>>> import numpy as np
>>> np.set_printoptions(suppress=True, linewidth=160)
>>> rnd = lambda a: np.round(a, 2) + 0
>>> X = np.load("data.npy")
>>> X
array([[-4, -8, -1,  5,  4, -3],
       [ 0,  6,  3, -6,  2,  7],
       [ 0,  0,  1,  2,  9,  5],
       [ 0,  0,  0, -6, -1,  3],
       [ 0,  0,  0,  0,  6, -2],
       [ 0,  0,  0,  0,  0, -5]])
>>> T = np.stack([X, 2 * X, X[::-1]])
>>> (T @ X.T).shape
(3, 6, 6)
>>> T.shape
(3, 6, 6)
>>> np.linalg.matrix_rank(T)
array([6, 6, 6])
>>> np.linalg.matrix_rank(T.reshape(3, -1))
np.int64(2)
>>> np.einsum("bij,cij->bc", T, T)
array([[ 487,  974,   14],
       [ 974, 1948,   28],
       [  14,   28,  487]])
>>> x = np.array([2, 4, -8, -8, -2, 5])
>>> X @ np.ones(6)
array([-7., 12., 17., -4.,  4., -5.])
>>> np.sign((X @ x).round(6))
array([-1,  1, -1,  1, -1, -1])
>>> np.einsum("ij,j->i", X, x)
array([-95,  79, -17,  65, -22, -25])
>>> X * x
array([[ -8, -32,   8, -40,  -8, -15],
       [  0,  24, -24,  48,  -4,  35],
       [  0,   0,  -8, -16, -18,  25],
       [  0,   0,   0,  48,   2,  15],
       [  0,   0,   0,   0, -12, -10],
       [  0,   0,   0,   0,   0, -25]])
>>> (X @ x).argmax()
np.int64(1)
>>> feats, _ = np.linalg.qr(np.array([[0.3, 1.1, 0.2, 0.5],
...     [-1.0, 0.3, 0.1, 0.8],
...     [-1.3, 0.2, -0.9, 1.6],
...     [-1.3, 1.8, 1.4, 1.1]]))
>>> rnd(feats)
array([[-0.14, -0.72, -0.61, -0.3 ],
       [ 0.47,  0.16,  0.13, -0.86],
       [ 0.61,  0.31, -0.66,  0.3 ],
       [ 0.61, -0.6 ,  0.42,  0.29]])
>>> r0 = np.array([-4, -1, 3, 5])
>>> out = feats + np.outer(r0, np.eye(4)[0])
>>> rnd(np.linalg.det(out) / np.linalg.det(feats)), rnd(1 + np.linalg.solve(feats, r0)[0])
(np.float64(6.01), np.float64(6.01))
>>> X @ X
array([[ 16, -16, -21,  -4, -22, -27],
       [  0,  36,  21,   6,  57,   0],
       [  0,   0,   1, -10,  61, -32],
       [  0,   0,   0,  36,   0, -31],
       [  0,   0,   0,   0,  36,  -2],
       [  0,   0,   0,   0,   0,  25]])
